% python3 -q
>>> import numpy as np
>>> from numpy import linalg as LA
>>> np.set_printoptions(precision=4, suppress=True, linewidth=160)
>>> rd = lambda a: np.round(a, 4) + 0
>>> E = np.load("data.npy")
>>> print(E)
[[-1.   0.6  0.2 -6. ]
 [ 0.   0.1  1.4  4. ]
 [-1.3  0.1 -0.3 -5.5]
 [ 1.2  1.1  0.4  4. ]
 [ 0.6  0.7 -0.4  0. ]
 [ 0.4 -0.8 -0.1 -4. ]]
>>> # column 3 is much longer than the rest
>>> u, g = E[5], E[1]
>>> rd(u @ u)
np.float64(16.81)
>>> p = (u @ g) / (u @ u) * u
>>> rd(g - p)
array([ 0.386 , -0.6719,  1.3035,  0.1404])
>>> rd(np.outer(u, g))
array([[  0.  ,   0.04,   0.56,   1.6 ],
       [  0.  ,  -0.08,  -1.12,  -3.2 ],
       [  0.  ,  -0.01,  -0.14,  -0.4 ],
       [  0.  ,  -0.4 ,  -5.6 , -16.  ]])
>>> LA.matrix_rank(np.outer(u, g))
np.int64(1)
>>> rng = np.random.default_rng(131)
>>> labels = rng.permutation(4)
>>> B = E[:, labels] * rng.choice([-1, 1], 4)
>>> B
array([[ 0.2, -6. , -1. ,  0.6],
       [ 1.4,  4. ,  0. ,  0.1],
       [-0.3, -5.5, -1.3,  0.1],
       [ 0.4,  4. ,  1.2,  1.1],
       [-0.4,  0. ,  0.6,  0.7],
       [-0.1, -4. ,  0.4, -0.8]])
>>> left, _, Vh = LA.svd(E.T @ B)
>>> rd(LA.lstsq(E, B)[0])
array([[0., 0., 1., 0.],
       [0., 0., 0., 1.],
       [1., 0., 0., 0.],
       [0., 1., 0., 0.]])
>>> proj = E @ LA.solve(E.T @ E, E.T)
>>> rd(proj @ E[:, 3])
array([-6. ,  4. , -5.5,  4. ,  0. , -4. ])
>>> t = np.radians(60)
>>> r_ = np.eye(4)
>>> r_[0, 0] = r_[3, 3] = np.cos(t)
>>> r_[0, 3], r_[3, 0] = -np.sin(t), np.sin(t)
>>> rd(r_)
array([[ 0.5  ,  0.   ,  0.   , -0.866],
       [ 0.   ,  1.   ,  0.   ,  0.   ],
       [ 0.   ,  0.   ,  1.   ,  0.   ],
       [ 0.866,  0.   ,  0.   ,  0.5  ]])
>>> B = E @ r_.T
>>> np.allclose(E @ E.T, B @ B.T)
True
>>> rd(LA.det(r_)), np.trace(r_)
(np.float64(1.0), np.float64(3.0))
>>> rd(B)
array([[ 4.6962,  0.6   ,  0.2   , -3.866 ],
       [-3.4641,  0.1   ,  1.4   ,  2.    ],
       [ 4.1131,  0.1   , -0.3   , -3.8758],
       [-2.8641,  1.1   ,  0.4   ,  3.0392],
       [ 0.3   ,  0.7   , -0.4   ,  0.5196],
       [ 3.6641, -0.8   , -0.1   , -1.6536]])
>>> print(rd(np.abs(B - E).max(axis=0)))
[5.6962 0.     0.     2.3464]
>>> J = np.tanh(np.array([[0.1],
...     [0.9],
...     [0.3],
...     [0.4],
...     [-0.5],
...     [1.0],
...     [1.0],
...     [-0.5],
...     [0.2],
...     [-0.4],
...     [-0.7],
...     [-0.1],
...     [-0.6],
...     [2.0],
...     [-0.8],
...     [0.3],
...     [0.6],
...     [0.1]]) @ np.array([[1.0, 0.0, 0.1, 0.2]]))
>>> rd(J)
array([[ 0.0997,  0.    ,  0.01  ,  0.02  ],
       [ 0.7163,  0.    ,  0.0898,  0.1781],
       [ 0.2913,  0.    ,  0.03  ,  0.0599],
       [ 0.3799,  0.    ,  0.04  ,  0.0798],
       [-0.4621,  0.    , -0.05  , -0.0997],
       [ 0.7616,  0.    ,  0.0997,  0.1974],
       [ 0.7616,  0.    ,  0.0997,  0.1974],
       [-0.4621,  0.    , -0.05  , -0.0997],
       [ 0.1974,  0.    ,  0.02  ,  0.04  ],
       [-0.3799,  0.    , -0.04  , -0.0798],
       [-0.6044,  0.    , -0.0699, -0.1391],
       [-0.0997,  0.    , -0.01  , -0.02  ],
       [-0.537 ,  0.    , -0.0599, -0.1194],
       [ 0.964 ,  0.    ,  0.1974,  0.3799],
       [-0.664 ,  0.    , -0.0798, -0.1586],
       [ 0.2913,  0.    ,  0.03  ,  0.0599],
       [ 0.537 ,  0.    ,  0.0599,  0.1194],
       [ 0.0997,  0.    ,  0.01  ,  0.02  ]])
>>> np.unique(J.round(6), axis=0).shape
(14, 4)
>>> rd(np.trace(LA.pinv(J) @ J))
np.float64(3.0)
>>> J @ J
Traceback (most recent call last):
  File "<python-input-35>", line 1, in <module>
    J @ J
    ~~^~~
ValueError: matmul: Input operand 1 has a mismatch in its core dimension 0, with gufunc signature (n?,k),(k,m?)->(n?,m?) (size 18 is different from 4)
>>> G = J.T @ J
>>> np.allclose(G, G.T)
True
>>> rd(np.trace(G)), rd((J ** 2).sum())
(np.float64(5.4055), np.float64(5.4055))
>>> print(rd(np.diag(G)))
[4.9398 0.     0.096  0.3696]
>>> rd(G)
array([[4.9398, 0.    , 0.667 , 1.3137],
       [0.    , 0.    , 0.    , 0.    ],
       [0.667 , 0.    , 0.096 , 0.1884],
       [1.3137, 0.    , 0.1884, 0.3696]])
>>> left, sv, Vh = LA.svd(J)
>>> vecs = Vh[:(sv > 1e-8).sum()]
>>> x = J[4] + 2 * J[0] + rng.integers(2) * np.eye(4)[0]
>>> rd(x)
array([-0.2628,  0.    , -0.03  , -0.0597])
>>> rd(vecs.T @ vecs)
array([[1., 0., 0., 0.],
       [0., 0., 0., 0.],
       [0., 0., 1., 0.],
       [0., 0., 0., 1.]])
>>> LA.matrix_rank(np.vstack([J, x]))
np.int64(3)
>>> rd(np.diag(vecs.T @ vecs))
array([1., 0., 1., 1.])
>>> left, sv, Vh = LA.svd(J)
>>> np.argmax(sv[:-1] / (sv[1:] + 1e-6)) + 1
np.int64(3)
>>> B = left[:, :3] @ np.diag(sv[:3]) @ Vh[:3]
>>> rd(LA.norm(J - B) / LA.norm(J))
np.float64(0.0)
>>> M = np.load("case14.npy")
>>> print(M)
[[0 1 4 1 0]
 [0 3 8 1 0]
 [0 2 6 1 0]
 [9 0 0 1 4]
 [9 0 0 1 4]
 [0 2 6 1 0]
 [0 2 6 1 0]
 [3 0 0 1 2]
 [3 0 0 1 2]
 [0 0 2 1 1]
 [6 0 0 1 3]
 [3 0 0 1 2]
 [3 0 0 1 2]
 [3 0 0 1 2]
 [3 0 0 1 2]
 [0 3 8 1 0]
 [3 0 0 1 2]
 [0 0 2 1 1]
 [0 1 4 1 0]
 [6 0 0 1 3]
 [6 0 0 1 3]
 [3 0 0 1 2]
 [6 0 0 1 3]
 [3 0 0 1 2]
 [9 0 0 1 4]]
>>> # rows 3 and 4 are equal
>>> proj = M @ LA.solve(M.T @ M, M.T)
>>> rd(LA.eigvalsh(proj))
array([0., 0., 0., 0., 0., 0., 0., 0., 0., 0., 0., 0., 0., 0., 0., 0., 0., 0., 0., 0., 1., 1., 1., 1., 1.])
>>> print(rd(np.trace(proj)))
5.0
>>> K = np.load("a.npy")
>>> K
array([[  9.0979,   4.1726,   3.0573],
       [  1.9006,   6.6126,   3.1949],
       [  3.2604,   1.4052,  -0.9918],
       [ -0.5248,   6.3566,  -2.7377],
       [ -6.9611,  -1.5951,  10.061 ],
       [ -1.8467,  -2.5989,   0.5032],
       [  3.9568,  -0.2619,  -3.7524],
       [  7.7706,  -1.0861,  10.7566],
       [ -3.2159,   8.0554,  -0.9418],
       [ -2.2175,   3.4738,  -7.41  ],
       [  4.651 ,  -3.7948,   4.2766],
       [  7.392 , -10.734 ,   0.6695],
       [ -1.6394,   5.552 ,   0.7033],
       [  0.9132,  -4.8223,   3.145 ],
       [ -2.5776,  -3.0541,  -5.1952],
       [  3.8906,   5.1385,  -5.2261],
       [  1.6429,  -0.4231,   3.8386],
       [  4.7473,  -5.8255,   7.7595],
       [ -8.7732,  -1.7086,  -2.8588],
       [ -2.0547,  -0.4011,  -0.7714],
       [-10.8523,   6.4192,   0.5717],
       [ -0.1809,  -2.1476,  -0.2496],
       [  4.1816,  -2.0334,   4.0732],
       [ -5.7542,   0.7608,   9.1233],
       [  3.8453,   1.5769,  -3.8175],
       [ -2.9458,  -9.3369,   6.276 ]])
>>> proj = K @ LA.solve(K.T @ K, K.T)
>>> LA.matrix_rank(np.eye(26) - proj)
np.int64(23)
>>> rd(LA.eigvalsh(proj))
array([0., 0., 0., 0., 0., 0., 0., 0., 0., 0., 0., 0., 0., 0., 0., 0., 0., 0., 0., 0., 0., 0., 0., 1., 1., 1.])
